$ python3 -q
>>> import numpy as np
>>> np.set_printoptions(precision=3, suppress=True, linewidth=120)
>>> def tidy(a):
...     return np.round(a, 3) + 0
... 
>>> A = np.loadtxt("sample6.csv", delimiter=",")
>>> A
array([[ -0.724,   9.087,  -5.661,   6.997,  -1.398,  -0.325,   9.702,   5.802,   7.344,   7.219],
       [ -7.725,  -5.226,  -3.665,   4.657,   1.437,  11.67 ,  -3.907,  -4.314,  -7.49 ,   7.049],
       [  2.614,   0.684,  12.142,   5.075,  -4.904,   6.545,   7.36 ,   9.7  ,   0.152,   2.082],
       [ -4.06 ,   7.769,  -0.587,  -5.642,  -3.727,   1.117, -13.836,  -5.796,  -2.283,  -6.753],
       [ -4.041,  -4.737,  -7.508,  -6.962,  -5.822,  -8.699,  -6.314,   4.466,  -0.035,   9.328],
       [ -1.816,   4.347,   6.362, -14.422,   5.38 ,  -4.371,   2.401,  -3.085,  -8.105,  -0.555],
       [  0.037,  13.098,  -0.68 ,  -6.361,  -3.649,   5.91 ,   2.169,  -2.322,  -5.383, -10.009],
       [  0.357,  -4.366,   5.232,   2.046,   0.076,   8.689,   9.12 ,  -6.203,  -9.676,   7.646],
       [ -5.013,  -6.24 ,   3.245,  -3.903, -11.616,  -3.223,   5.882,  -0.212,   9.518,  -6.294],
       [ -6.402,  -3.171,  10.172,   2.148,   0.253,  -2.149,   1.689,  11.936,   3.872,   8.71 ],
       [ -3.154,  -0.773,   5.763,  14.134,   0.874,   5.096,  -5.453,  -9.448,   3.274,   0.119],
       [  3.3  ,  -6.493,  -4.812,  10.043,   3.217,  -6.67 ,  -1.287,   0.468,   5.151, -11.819],
       [-16.52 ,  -8.42 ,   2.495,   5.396,  -1.138,   0.986,  -1.612,   3.468,  -0.771,  -1.833],
       [  3.073,   5.3  , -14.664,   1.963,   3.602,  -0.832,  -8.818,   0.996,  -1.342,  -7.025],
       [ -0.37 ,   3.743, -13.131,  -5.682,  -8.84 ,   5.48 ,   0.864,  -8.303,  -1.552,  -0.93 ],
       [  5.945,  -1.675,  -6.767,  -6.155,   4.547,  -1.144,   4.718,   9.045,   9.803,  -7.485],
       [  7.342,   4.403,   4.091,  11.343,   0.366,  -1.709,   9.54 ,   3.969,   8.088,  -2.465],
       [ -7.8  ,   2.728,  -2.141, -10.26 , -13.419,   2.77 ,   1.335,   0.048,  -5.575,   1.122],
       [ -0.512,  -2.869,  -0.209,  -3.064,  -4.835,  -7.944,   7.854,  -8.132,  -9.889,  -8.366],
       [  7.394,  10.027,  -2.594,  -2.382, -10.719,  -2.906,   0.802,   2.384,  -9.034,   4.593],
       [ -4.235,   7.494,   2.069,  -8.812, -11.919,  -4.709,  -7.348,   0.396,  -3.825,   3.31 ],
       [-10.051,  -1.299,  -6.518,  -4.199,   0.8  ,   9.413,  -2.285,   3.414,  -9.684,  -6.106],
       [ 11.399,  -1.42 ,   1.589,  -3.266,   2.078,   6.146,   0.575,   1.834, -10.582,  -9.853],
       [ -3.761,  -7.478,  -0.684,   0.465,   7.564,  -0.691,  -8.164,  10.059,   4.937,   8.907],
       [ -2.116,   4.744,  10.788,  -2.384,   8.08 ,   3.616,   4.297, -11.789,  -1.095,  -3.735],
       [  9.563,  -8.877,   4.772,  -1.735,  -1.495,  -0.732,   8.092,  -5.41 ,   6.035,   8.368]])
>>> gram = np.cov(A, rowvar=False)
>>> np.argsort(-A.std(axis=0).round(6), kind="stable")
array([3, 9, 2, 8, 7, 6, 0, 1, 4, 5])
>>> tidy(np.polyfit(A[:, 6], A[:, 3], 1))
array([ 0.135, -0.896])
>>> tidy(A.std(axis=0))
array([6.227, 6.073, 6.635, 6.793, 5.847, 5.304, 6.246, 6.266, 6.43 , 6.683])
>>> tidy(np.median(A, axis=0))
array([-1.27 , -1.036, -0.398, -2.383, -0.531, -0.508,  1.1  ,  0.432, -1.219, -0.742])
>>> tidy(np.linalg.eigvalsh(gram)[::-1])
array([89.322, 61.468, 57.998, 52.537, 33.996, 30.25 , 28.072, 24.778, 17.061, 12.649])
>>> np.argwhere(np.triu(np.abs(np.corrcoef(A.T)) > 0.8, 1))
array([], shape=(0, 2), dtype=int64)
>>> tidy(np.corrcoef(A[:, 6], A[:, 3])[0, 1])
np.float64(0.124)
>>> D = np.linalg.norm(A[:, None] - A[None], axis=-1)
>>> D[12].round(6).argsort(kind="stable")[:4]
array([12,  9,  1, 21])
>>> np.flatnonzero(D[12] < D.mean() / 2)
array([12])
>>> D.mean(axis=1).argmax()
np.int64(23)
>>> (D + 1e9 * np.eye(26)).round(6).argmin(axis=1)
array([16,  7,  9, 20, 20, 24,  3,  1, 17, 23,  1, 13,  9,  3, 17, 11,  0, 20,  5, 20, 17,  1,  6,  9,  5,  7])
>>> def softmax(z):
...     e = np.exp(z - z.max(axis=-1, keepdims=True))
...     return e / e.sum(axis=-1, keepdims=True)
... 
>>> tidy(softmax(A[4] + 2))
array([0.   , 0.   , 0.   , 0.   , 0.   , 0.   , 0.   , 0.008, 0.   , 0.992])
>>> tidy(softmax(A[4]))
array([0.   , 0.   , 0.   , 0.   , 0.   , 0.   , 0.   , 0.008, 0.   , 0.992])
>>> tidy(softmax(10 * A[4]))
array([0., 0., 0., 0., 0., 0., 0., 0., 0., 1.])
>>> S = A @ A.T / np.sqrt(10)
>>> softmax(S).round(6).argmax(axis=1)
array([ 0,  1,  2,  3,  4,  5,  6,  7,  8,  9, 10, 11, 12, 13, 14, 15, 16, 17, 18, 19, 20, 21, 22, 23, 24, 25])
>>> P = A @ np.linalg.solve(A.T @ A, A.T)
>>> np.allclose(P @ P, P)
True
>>> tidy(np.trace(P))
np.float64(10.0)
>>> tidy(P @ A[:, 8])
array([  7.344,  -7.49 ,   0.152,  -2.283,  -0.035,  -8.105,  -5.383,  -9.676,   9.518,   3.872,   3.274,   5.151,
        -0.771,  -1.342,  -1.552,   9.803,   8.088,  -5.575,  -9.889,  -9.034,  -3.825,  -9.684, -10.582,   4.937,
        -1.095,   6.035])
>>> np.linalg.matrix_rank(np.eye(26) - P)
np.int64(16)
>>> arr = np.load("layer1.npy")
>>> arr
array([[ 2.02, -2.  ,  1.  , -2.  , -2.  , -2.  , -1.  ,  1.  ],
       [ 2.  ,  2.02,  1.  ,  2.  , -2.  ,  1.  , -1.  , -2.  ],
       [ 1.  , -1.  , -0.98, -1.  , -2.  , -2.  ,  1.  ,  1.  ],
       [-1.  , -1.  , -2.  ,  1.02,  1.  ,  0.  , -1.  ,  0.  ],
       [ 1.  ,  1.  , -1.  , -2.  ,  0.02, -2.  ,  2.  ,  0.  ],
       [-2.  ,  2.  ,  0.  , -2.  ,  0.  , -0.98, -1.  ,  2.  ],
       [ 2.  ,  2.  , -2.  ,  1.  ,  0.  ,  0.  ,  1.02, -2.  ],
       [ 2.  , -2.  ,  1.  , -2.  , -2.  , -2.  , -1.  ,  1.02]])
>>> np.linalg.matrix_rank(arr, rtol=0.1)
np.int64(6)
>>> tidy(np.linalg.norm(arr, 2) / np.linalg.norm(arr))
np.float64(0.655)
>>> np.argsort(-np.linalg.norm(arr, axis=0).round(6), kind="stable")[:3]
array([0, 1, 3])
>>> tidy(np.linalg.norm(arr) ** 2 / np.linalg.norm(arr, 2) ** 2)
np.float64(2.331)
>>> tidy(np.linalg.norm(arr, 1)), tidy(np.linalg.norm(arr, np.inf))
(np.float64(13.02), np.float64(13.02))
>>> u, r1 = arr[6], arr[3]
>>> u @ r1
np.float64(0.0)
>>> pr = (u @ r1) / (u @ u) * u
>>> np.linalg.matrix_rank(np.outer(u, r1))
np.int64(1)
>>> (r1 - pr) @ u
np.float64(0.0)
>>> Y = np.array([[-2, 0, -1, 1, -2, 0, 2, -2],
...     [2, 0, 1, -2, 2, 1, -1, 0],
...     [2, -1, -1, 0, 2, 0, 1, -1],
...     [0, 0, 1, 0, 1, -1, 2, 1],
...     [1, 1, 2, 1, -2, -1, -2, -1],
...     [2, 1, 2, 1, -1, -1, 2, 0],
...     [-2, -2, -2, 2, -1, 0, 0, 0],
...     [0, -2, -1, 1, 1, 2, -1, 0]])
>>> M = np.triu(Y, 1)
>>> M
array([[ 0,  0, -1,  1, -2,  0,  2, -2],
       [ 0,  0,  1, -2,  2,  1, -1,  0],
       [ 0,  0,  0,  0,  2,  0,  1, -1],
       [ 0,  0,  0,  0,  1, -1,  2,  1],
       [ 0,  0,  0,  0,  0, -1, -2, -1],
       [ 0,  0,  0,  0,  0,  0,  2,  0],
       [ 0,  0,  0,  0,  0,  0,  0,  0],
       [ 0,  0,  0,  0,  0,  0,  0,  0]])
>>> np.linalg.matrix_rank(M - M[0, 0] * np.eye(8))
np.int64(6)
>>> np.prod(np.diag(M)), tidy(np.linalg.det(M))
(np.int64(0), np.float64(0.0))
>>> tidy(np.sort(np.linalg.eigvals(M)))
array([0., 0., 0., 0., 0., 0., 0., 0.])
>>> rank = np.linalg.matrix_rank(M)
>>> rank
np.int64(6)
>>> null = np.linalg.svd(M)[2][rank:].T
>>> tidy(M @ null)
array([[0., 0.],
       [0., 0.],
       [0., 0.],
       [0., 0.],
       [0., 0.],
       [0., 0.],
       [0., 0.],
       [0., 0.]])
>>> np.allclose(M @ null, 0)
True
>>> [int(np.linalg.matrix_rank(M[:, :j + 1])) for j in range(8)]
[0, 0, 1, 2, 3, 4, 5, 6]
>>> left, sigma, Vh = np.linalg.svd(M)
>>> np.argmax(sigma[:-1] / (sigma[1:] + 1e-6)) + 1
np.int64(6)
>>> Y = left[:, :6] @ np.diag(sigma[:6]) @ Vh[:6]
>>> tidy(np.linalg.norm(M - Y) / np.linalg.norm(M))
np.float64(0.0)
>>> np.linalg.matrix_rank(M, rtol=0.05)
np.int64(5)
>>> np.linalg.matrix_rank(Y)
np.int64(6)
>>> tidy(np.abs(M - Y).max())
np.float64(0.0)
